$ python3 -q
>>> import numpy as np
>>> np.set_printoptions(suppress=True, linewidth=160)
>>> arr = np.load("a.npy")
>>> print(arr)
[[2 2 3 0]
 [2 2 3 0]
 [5 3 1 1]]
>>> # rows 0 and 1 are equal
>>> Uu, sig, VT = np.linalg.svd(arr)
>>> vecs = VT[:(sig > 1e-8).sum()]
>>> rng = np.random.default_rng(21510)
>>> x = arr[0] + -2 * arr[1] + rng.integers(2) * np.eye(4)[3]
>>> print(x)
[-2. -2. -3.  1.]
>>> print(np.round(np.linalg.norm(x - vecs.T @ vecs @ x), 2))
0.97
>>> print(np.round(vecs.T @ vecs, 2))
[[ 0.75  0.38 -0.09  0.19]
 [ 0.38  0.27  0.23  0.05]
 [-0.09  0.23  0.9  -0.16]
 [ 0.19  0.05 -0.16  0.07]]
>>> M2 = np.array([[3, 1], [2, 0], [0, 1]])
>>> mat = np.block([[np.zeros((3, 3)), M2], [M2.T, np.zeros((2, 2))]])
>>> print(mat)
[[0. 0. 0. 3. 1.]
 [0. 0. 0. 2. 0.]
 [0. 0. 0. 0. 1.]
 [3. 2. 0. 0. 0.]
 [1. 0. 1. 0. 0.]]
>>> # symmetric, so the eigenvalues are real
>>> print(np.round(np.linalg.matrix_power(mat, 2), 2))
[[10.  6.  1.  0.  0.]
 [ 6.  4.  0.  0.  0.]
 [ 1.  0.  1.  0.  0.]
 [ 0.  0.  0. 13.  3.]
 [ 0.  0.  0.  3.  2.]]
>>> print(np.allclose(mat @ mat.T, mat.T @ mat))
True
>>> print(np.allclose(mat, mat.T))
True
>>> np.linalg.determinant(mat)
Traceback (most recent call last):
  File "<python-input-19>", line 1, in <module>
    np.linalg.determinant(mat)
    ^^^^^^^^^^^^^^^^^^^^^
AttributeError: module 'numpy.linalg' has no attribute 'determinant'
>>> print(np.count_nonzero(mat))
8
>>> np.zeros(5, 5)
Traceback (most recent call last):
  File "<python-input-21>", line 1, in <module>
    np.zeros(5, 5)
    ~~~~~~~~^^^^^^
TypeError: Cannot interpret '5' as a data type
>>> print(np.round(np.linalg.svd(mat, compute_uv=False), 2) + 0)
[3.71 3.71 1.11 1.11 0.  ]
>>> print(mat.sum(axis=0))
[4. 2. 1. 5. 2.]
>>> mat[5]
Traceback (most recent call last):
  File "<python-input-24>", line 1, in <module>
    mat[5]
    ~~~^^^
IndexError: index 5 is out of bounds for axis 0 with size 5
>>> print(mat - mat[0])
[[ 0.  0.  0.  0.  0.]
 [ 0.  0.  0. -1. -1.]
 [ 0.  0.  0. -3.  0.]
 [ 3.  2.  0. -3. -1.]
 [ 1.  0.  1. -3. -1.]]
>>> X = np.loadtxt("sample1.csv", delimiter=",")
>>> print(X)
[[21. 34. 21. 33. 23.]
 [25. 22. 11. 35. 27.]
 [16. 27. 13. 20. 18.]
 [24. 40. 21. 30. 26.]
 [23. 16.  8. 34. 25.]
 [ 7. 37. 25. 17.  9.]
 [19. 20. 11. 29. 21.]
 [21. 38. 22. 30. 23.]
 [ 8. 34. 20. 13. 10.]
 [21. 36. 19. 27. 23.]
 [ 8. 11.  8. 19. 10.]
 [23. 22. 12. 34. 25.]
 [32. 46. 26. 43. 34.]
 [32. 32. 15. 40. 34.]
 [30. 15.  3. 36. 32.]
 [16. 33. 17. 20. 18.]
 [ 6. 34. 21. 12.  8.]
 [23. 26. 13. 31. 25.]
 [23. 31. 18. 34. 25.]
 [19. 23. 13. 29. 21.]
 [ 8. 14. 10. 19. 10.]
 [ 8. 17. 12. 19. 10.]
 [23. 35. 19. 31. 25.]
 [ 9. 24. 12. 12. 11.]
 [30. 19.  9. 42. 32.]
 [18. 11.  3. 24. 20.]
 [19. 35. 21. 29. 21.]
 [11. 35. 20. 16. 13.]
 [19. 25. 11. 23. 21.]]
>>> C = X[[23, 13]].astype(float)
>>> for _ in range(5):
...     labels = np.linalg.norm(X[:, None] - C, axis=-1).argmin(axis=1)
...     C = np.array([X[labels == j].mean(axis=0) for j in range(2)])
... 
>>> print(labels)
[1 1 0 1 1 0 1 1 0 1 0 1 1 1 1 0 0 1 1 1 0 0 1 0 1 0 1 0 0]
>>> print(np.abs(C[1] - C[0]).argmax())
3
>>> print(np.bincount(labels))
[12 17]
>>> print(np.round(C[1] - C[0], 2))
[12.83  3.66  1.08 15.52 12.83]
>>> r = np.linalg.matrix_rank(X)
>>> print(r)
4
>>> N = np.linalg.svd(X)[2][r:].T
>>> print(np.allclose(X @ N, 0))
True
>>> print(np.round(N[:, 0] / N[np.abs(N[:, 0]).round(6).argmax(), 0], 2))
[-0.58 -0.36  0.55 -0.3   1.  ]
>>> print(np.round(N @ N.T, 2))
[[ 0.18  0.11 -0.17  0.09 -0.31]
 [ 0.11  0.07 -0.11  0.06 -0.2 ]
 [-0.17 -0.11  0.16 -0.09  0.29]
 [ 0.09  0.06 -0.09  0.05 -0.16]
 [-0.31 -0.2   0.29 -0.16  0.54]]
>>> print(N.shape)
(5, 1)
>>> M2 = X / np.linalg.norm(X, axis=1)
Traceback (most recent call last):
  File "<python-input-41>", line 1, in <module>
    M2 = X / np.linalg.norm(X, axis=1)
         ~~^~~~~~~~~~~~~~~~~~~~~~~~~~~
ValueError: operands could not be broadcast together with shapes (29,5) (29,) 
>>> M2 = X / np.linalg.norm(X, axis=1, keepdims=True)
>>> cov = M2 @ M2.T
>>> print(cov[19].round(2))
[0.99 0.99 0.98 0.98 0.98 0.84 1.   0.98 0.85 0.98 0.99 1.   0.99 0.99 0.94 0.95 0.81 1.   1.   1.   0.98 0.97 0.99 0.92 0.97 0.96 0.98 0.89 0.99]
